>>> import numpy as np
>>> import numpy.linalg as la
>>> np.set_printoptions(precision=2, suppress=True, linewidth=120)
>>> W0 = np.load("dump.npy")
>>> W0
array([[ 2., -3.,  2.],
       [ 0.,  2.,  2.],
       [ 0.,  0.,  2.]])
>>> ev, vecs = la.eig(W0)
>>> W0 @ vecs[:, 0] - ev[0] * vecs[:, 0]
array([0., 0., 0.])
>>> np.sort(la.eigvals(W0 @ W0))
array([4., 4., 4.])
>>> np.prod(ev)
np.float64(8.0)
>>> np.sort(la.eigvals(W0.T))
array([2., 2., 2.])
>>> rng = np.random.default_rng(175379)
>>> z = rng.permutation(3)
>>> M2 = W0[:, z] * rng.choice([-1, 1], 3)
>>> M2
array([[-2.,  3., -2.],
       [-0., -2., -2.],
       [-0., -0., -2.]])
>>> left, _, vt = la.svd(W0.T @ M2)
>>> z
array([0, 1, 2])
>>> np.round(left @ vt, 2) + 0
array([[-1.,  0.,  0.],
       [ 0., -1.,  0.],
       [ 0.,  0., -1.]])
>>> M2 = W0[0, 0] * W0[1:] - np.outer(W0[1:, 0], W0[0])
>>> M2
array([[0., 4., 4.],
       [0., 0., 4.]])
>>> W0[:, 0] / W0[0, 0]
array([1., 0., 0.])
>>> la.matrix_rank(M2), la.matrix_rank(W0)
(np.int64(2), np.int64(3))
>>> np.flatnonzero(~M2.round(6).any(axis=1))
array([], dtype=int64)
>>> np.sort(la.eigvals(W0))
array([2., 2., 2.])
>>> la.matrix_power(W0 - np.diag(np.diag(W0)), 3)
array([[0., 0., 0.],
       [0., 0., 0.],
       [0., 0., 0.]])
>>> M2 = np.array([[3, -3], [1, 3]])
>>> Z = np.kron(M2, W0)
>>> Z
array([[ 6., -9.,  6., -6.,  9., -6.],
       [ 0.,  6.,  6., -0., -6., -6.],
       [ 0.,  0.,  6., -0., -0., -6.],
       [ 2., -3.,  2.,  6., -9.,  6.],
       [ 0.,  2.,  2.,  0.,  6.,  6.],
       [ 0.,  0.,  2.,  0.,  0.,  6.]])
>>> Z.shape
(6, 6)
>>> f = np.array([2, 3, -1, 1])
>>> F = f[np.abs(np.subtract.outer(np.arange(4), np.arange(4)))]
>>> F
array([[ 2,  3, -1,  1],
       [ 3,  2,  3, -1],
       [-1,  3,  2,  3],
       [ 1, -1,  3,  2]])
>>> P = np.triu(np.array([[3, 1, 2, 2], [-4, -3, 5, -5], [6, -4, -6, -8], [-3, -3, 0, -5]]), 1) + np.eye(4)
>>> M2 = P @ F @ la.inv(P)
>>> np.trace(M2), np.trace(F)
(np.float64(8.0), np.int64(8))
>>> np.poly(M2)
array([   1.,   -8.,   -6.,  136., -187.])
